$ ipython --no-banner

In [1]: import numpy as np

In [2]: import numpy.linalg as la

In [3]: np.set_printoptions(suppress=True, linewidth=100)

In [4]: rd = lambda a: np.round(a, 1) + 0

In [5]: A = np.load("dump.npy")

In [6]: A
Out[6]: 
array([[ 0,  0,  0,  0,  0,  0, -8,  0,  0],
       [ 0,  0,  0,  0,  0,  0,  0, -6,  0],
       [ 0,  0,  0, -6,  0,  0,  0,  0,  0],
       [ 6,  0,  0,  0,  0,  0,  0,  0,  0],
       [ 0,  0,  0,  0,  0,  4,  0,  0,  0],
       [ 0,  0,  0,  0,  0,  0,  0,  0,  1],
       [ 0,  0,  0,  0,  8,  0,  0,  0,  0],
       [ 0, -7,  0,  0,  0,  0,  0,  0,  0],
       [ 0,  0, -3,  0,  0,  0,  0,  0,  0]])

In [7]: # 2 blocks once reordered

In [8]: u, r1 = A[4], A[5]

In [9]: u @ u
Out[9]: np.int64(16)

In [10]: pr = (u @ r1) / (u @ u) * u

In [11]: rd(la.norm(u + r1) ** 2 + la.norm(u - r1) ** 2)
Out[11]: np.float64(34.0)

In [12]: M = np.load("arr.npy")

In [13]: rd(M)
Out[13]: 
array([[ 0.9,  0. ,  0.1,  0.2, -0.4,  0. ],
       [ 0. ,  1. ,  0. ,  0.1, -0.1,  0. ],
       [ 0.1,  0. ,  0.9, -0.2,  0.4,  0. ],
       [ 0.2,  0.1, -0.2,  0.6,  0.7, -0.1],
       [-0.4, -0.1,  0.4,  0.7, -0.3,  0.1],
       [ 0. ,  0. ,  0. , -0.1,  0.1,  1. ]])

In [14]: # symmetric

In [15]: vals, evecs = la.eigh(M)

In [16]: x0 = np.array([3, 0, -2, -1, 3, -2])

In [17]: rd(x0 @ M @ x0 / (x0 @ x0)), rd(vals[0]), rd(vals[-1])
Out[17]: (np.float64(-0.4), np.float64(-1.0), np.float64(1.0))

In [18]: rd(evecs * np.maximum(vals, 0) @ evecs.T)
Out[18]: 
array([[ 0.9,  0. ,  0.1,  0.1, -0.2,  0. ],
       [ 0. ,  1. ,  0. ,  0. , -0.1,  0. ],
       [ 0.1,  0. ,  0.9, -0.1,  0.2,  0. ],
       [ 0.1,  0. , -0.1,  0.8,  0.4,  0. ],
       [-0.2, -0.1,  0.2,  0.4,  0.4,  0.1],
       [ 0. ,  0. ,  0. ,  0. ,  0.1,  1. ]])

In [19]: q, evecs = la.qr(M[:, :2])[0], la.qr(M[:, 2:])[0]

In [20]: sig = la.svd(q.T @ evecs, compute_uv=False)

In [21]: rd(sig)
Out[21]: array([0., 0.])

In [22]: rd(la.norm(q @ q.T - evecs @ evecs.T, 2))
Out[22]: np.float64(1.0)

In [23]: rd(np.degrees(np.arccos(sig.clip(0, 1))))
Out[23]: array([90., 90.])

In [24]: M2 = np.array([[2, 2, -2], [-2, 1, 0]])

In [25]: W0 = M2.T @ M2

In [26]: W0
Out[26]: 
array([[ 8,  2, -4],
       [ 2,  5, -4],
       [-4, -4,  4]])

In [27]: # looks like rank 2

In [28]: rng = np.random.default_rng(270896)

In [29]: labels = rng.permutation(3)

In [30]: labels
Out[30]: array([0, 2, 1])

In [31]: M2 = W0[labels][:, labels]

In [32]: np.allclose(M2, W0)
Out[32]: False

In [33]: rd(la.det(M2)), rd(la.det(W0[labels]))
Out[33]: (np.float64(0.0), np.float64(0.0))

In [34]: M2 = np.array([[0, 5, 6, 4, 9, 8],
    ...:     [2, 7, 9, 8, 0, 5],
    ...:     [9, 8, 6, 4, 8, 2],
    ...:     [6, 2, 3, 4, 2, 2],
    ...:     [0, 5, 6, 0, 6, 9],
    ...:     [0, 4, 7, 5, 7, 2]])

In [35]: M2[-1] = M2[0]

In [36]: feats = M2 + 0.3 * np.eye(6)

In [37]: feats
Out[37]: 
array([[0.3, 5. , 6. , 4. , 9. , 8. ],
       [2. , 7.3, 9. , 8. , 0. , 5. ],
       [9. , 8. , 6.3, 4. , 8. , 2. ],
       [6. , 2. , 3. , 4.3, 2. , 2. ],
       [0. , 5. , 6. , 0. , 6.3, 9. ],
       [0. , 5. , 6. , 4. , 9. , 8.3]])

In [38]: x0 = np.array([5, 6, 8, 9, 1, 9])

In [39]: a = np.maximum(feats @ x0, 0)

In [40]: rd(np.maximum(feats @ x0, 0) - np.maximum(-feats @ x0, 0))
Out[40]: array([196.5, 242.8, 205.4, 124.7, 165.3, 197.7])

In [41]: u = np.array([3, 0, 1])

In [42]: rd(np.polyval(u, feats[1]))
Out[42]: array([ 13. , 160.9, 244. , 193. ,   1. ,  76. ])

In [43]: labels = rng.permutation(6)

In [44]: labels
Out[44]: array([1, 0, 3, 2, 5, 4])

In [45]: M2 = feats[labels][:, labels]

In [46]: rd(np.sort(np.abs(la.eigvals(M2))))
Out[46]: array([ 0.3,  2.3,  3.3,  5.1,  5.1, 30.3])

In [47]: labels = rng.permutation(6)

In [48]: M2 = feats[:, labels] * rng.choice([-1, 1], 6)

In [49]: M2
Out[49]: 
array([[ 4. , -5. , -6. ,  8. ,  9. ,  0.3],
       [ 8. , -7.3, -9. ,  5. ,  0. ,  2. ],
       [ 4. , -8. , -6.3,  2. ,  8. ,  9. ],
       [ 4.3, -2. , -3. ,  2. ,  2. ,  6. ],
       [ 0. , -5. , -6. ,  9. ,  6.3,  0. ],
       [ 4. , -5. , -6. ,  8.3,  9. ,  0. ]])

In [50]: left, _, Vh = la.svd(feats.T @ M2)

In [51]: rd(left @ Vh)
Out[51]: 
array([[ 0.,  0.,  0.,  0.,  0.,  1.],
       [ 0., -1.,  0.,  0.,  0.,  0.],
       [ 0.,  0., -1.,  0.,  0.,  0.],
       [ 1.,  0.,  0.,  0.,  0.,  0.],
       [ 0.,  0.,  0.,  0.,  1.,  0.],
       [ 0.,  0.,  0.,  1.,  0.,  0.]])
